$ python -q
>>> import numpy as np
>>> import numpy.linalg as la
>>> np.set_printoptions(precision=1, suppress=True, linewidth=200)
>>> E = np.array([[0, 0, 0, 0, 0],
...     [2, 0, 1, 0, 0],
...     [0, 0, 3, 0, 0],
...     [0, 0, 0, 0, 0],
...     [1, 3, 0, 0, 0]])
>>> # rows 0 and 3 are equal
>>> r0 = np.array([1, -1])
>>> np.correlate(E[4], E[2], "full")
array([0, 0, 3, 9, 0, 0, 0, 0, 0])
>>> np.cross(E[4, :3], E[2, :3])
array([ 9, -3,  0])
>>> np.array([np.convolve(row, r0, "same") for row in E])
array([[ 0,  0,  0,  0,  0],
       [ 2, -2,  1, -1,  0],
       [ 0,  0,  3, -3,  0],
       [ 0,  0,  0,  0,  0],
       [ 1,  2, -3,  0,  0]])
>>> rank = la.matrix_rank(E)
>>> rank
np.int64(3)
>>> N = la.svd(E)[2][rank:].T
>>> [int(la.matrix_rank(E[:i])) for i in range(1, len(E) + 1)]
[0, 1, 2, 2, 3]
>>> [int(la.matrix_rank(np.delete(E, i, axis=0))) for i in range(5)]
[3, 2, 2, 3, 2]
>>> np.flatnonzero(la.matrix_power((E != 0) + (E.T != 0) + np.eye(5), 5)[1])
array([0, 1, 2, 4])
>>> la.eigvals(E)
array([0., 0., 0., 3., 0.])
>>> round(la.eigvals(E).sum().real, 1)
np.float64(3.0)
>>> np.kron(np.eye(2, dtype=int), E)
array([[0, 0, 0, 0, 0, 0, 0, 0, 0, 0],
       [2, 0, 1, 0, 0, 0, 0, 0, 0, 0],
       [0, 0, 3, 0, 0, 0, 0, 0, 0, 0],
       [0, 0, 0, 0, 0, 0, 0, 0, 0, 0],
       [1, 3, 0, 0, 0, 0, 0, 0, 0, 0],
       [0, 0, 0, 0, 0, 0, 0, 0, 0, 0],
       [0, 0, 0, 0, 0, 2, 0, 1, 0, 0],
       [0, 0, 0, 0, 0, 0, 0, 3, 0, 0],
       [0, 0, 0, 0, 0, 0, 0, 0, 0, 0],
       [0, 0, 0, 0, 0, 1, 3, 0, 0, 0]])
>>> F = np.load("data.npy")
>>> F.round(1) + 0
array([[-44.2, -20.9, -42.4,  11.9, -15.6,  -4. ,  11.9,  23.3],
       [-36.3, -15.9, -35.4,  11.1, -13.7,  -3.8,  11.1,  20.1],
       [-34.5, -14.8, -33.7,  10.9, -13.3,  -3.7,  10.9,  19.3],
       [-28. , -10.9, -27.9,  10.1, -11.7,  -3.6,  10.1,  16.5],
       [-22.1,  -7.6, -22.5,   9.2, -10.3,  -3.5,   9.2,  13.7],
       [-11.9,  -2.1, -12.9,   6.9,  -7.5,  -3.3,   6.9,   8.3],
       [-11.1,  -1.8, -12.2,   6.7,  -7.3,  -3.3,   6.7,   7.8],
       [ -4.8,   0.8,  -5.8,   4.4,  -5.3,  -3. ,   4.4,   3.6],
       [ -0.2,   0.8,  -0.4,   0.6,  -2.3,  -2. ,   0.6,  -0.9],
       [ -0.1,   0.4,  -0.1,   0.2,  -1.8,  -1.6,   0.2,  -1. ],
       [ -0.1,   0.2,   0. ,   0. ,  -1.4,  -1.3,   0. ,  -0.9],
       [ -0.1,   0. ,   0. ,  -0.1,  -0.9,  -0.9,  -0.1,  -0.7],
       [  0.1,   0.2,   0. ,   0.2,   0.5,   0.6,   0.2,   0.6],
       [  0.2,   0.2,   0. ,   0.3,   0.6,   0.6,   0.3,   0.7],
       [  0.4,   0.5,   0.1,   0.6,   1.1,   1.2,   0.6,   1.3],
       [  1.3,   1.8,   0.4,   1.8,   2.6,   2.7,   1.8,   3.3],
       [  2. ,   2.6,   0.7,   2.5,   3.3,   3.4,   2.5,   4.2],
       [  2.8,   3.7,   1. ,   3.3,   4.1,   4.2,   3.3,   5.3],
       [  4.4,   5.6,   1.8,   4.7,   5.3,   5.4,   4.7,   7.1],
       [ 24.3,  28.6,  13.1,  18.7,  15.9,  15.6,  18.7,  21.4],
       [ 47.4,  53.5,  27.3,  32. ,  25.6,  24. ,  32. ,  32.7],
       [ 63.6,  70.7,  37.6,  40.7,  31.8,  29.3,  40.7,  39.6],
       [ 74.9,  82.5,  44.8,  46.4,  36. ,  32.7,  46.4,  43.9]])
>>> U, s, Vh = la.svd(F)
>>> vecs = Vh[:(s > 1e-8).sum()]
>>> rng = np.random.default_rng(23)
>>> vec = F[21] + 2 * F[4] + rng.integers(2) * np.eye(8)[0]
>>> vec
array([19.4, 55.6, -7.5, 59. , 11.3, 22.3, 59. , 67. ])
>>> np.round(la.norm(vec - vecs.T @ vecs @ vec), 1)
np.float64(0.0)
>>> np.diag(vecs.T @ vecs)
array([0.4, 0.4, 0.3, 0.3, 0.5, 0.4, 0.3, 0.4])
>>> np.argsort(-la.norm(F, axis=0).round(6), kind="stable")[:3]
array([0, 1, 2])
>>> np.round(la.norm(F, 2) / la.norm(F), 1)
np.float64(0.9)
>>> [round(float(x), 1) for x in la.svd(F, compute_uv=False)[:3]]
[241.2, 114.2, 13.8]
>>> Ac = F - F.mean(axis=0)
>>> U, s, Vh = la.svd(Ac, full_matrices=False)
>>> np.round((s ** 2).sum() ** 2 / (s ** 4).sum(), 1)
np.float64(1.2)
>>> Vh[0] * np.sign(Vh[0, np.abs(Vh[0]).argmax()])
array([0.6, 0.5, 0.4, 0.2, 0.3, 0.2, 0.2, 0.2])
>>> (np.sign(U[:, 0]) == np.sign(U[0, 0])).astype(int)
array([1, 1, 1, 1, 1, 1, 1, 1, 1, 1, 1, 1, 1, 1, 1, 1, 1, 1, 0, 0, 0, 0, 0])
>>> np.abs(Vh[0]).argmax()
np.int64(0)
>>> la.matrix_rank(Ac)
np.int64(3)
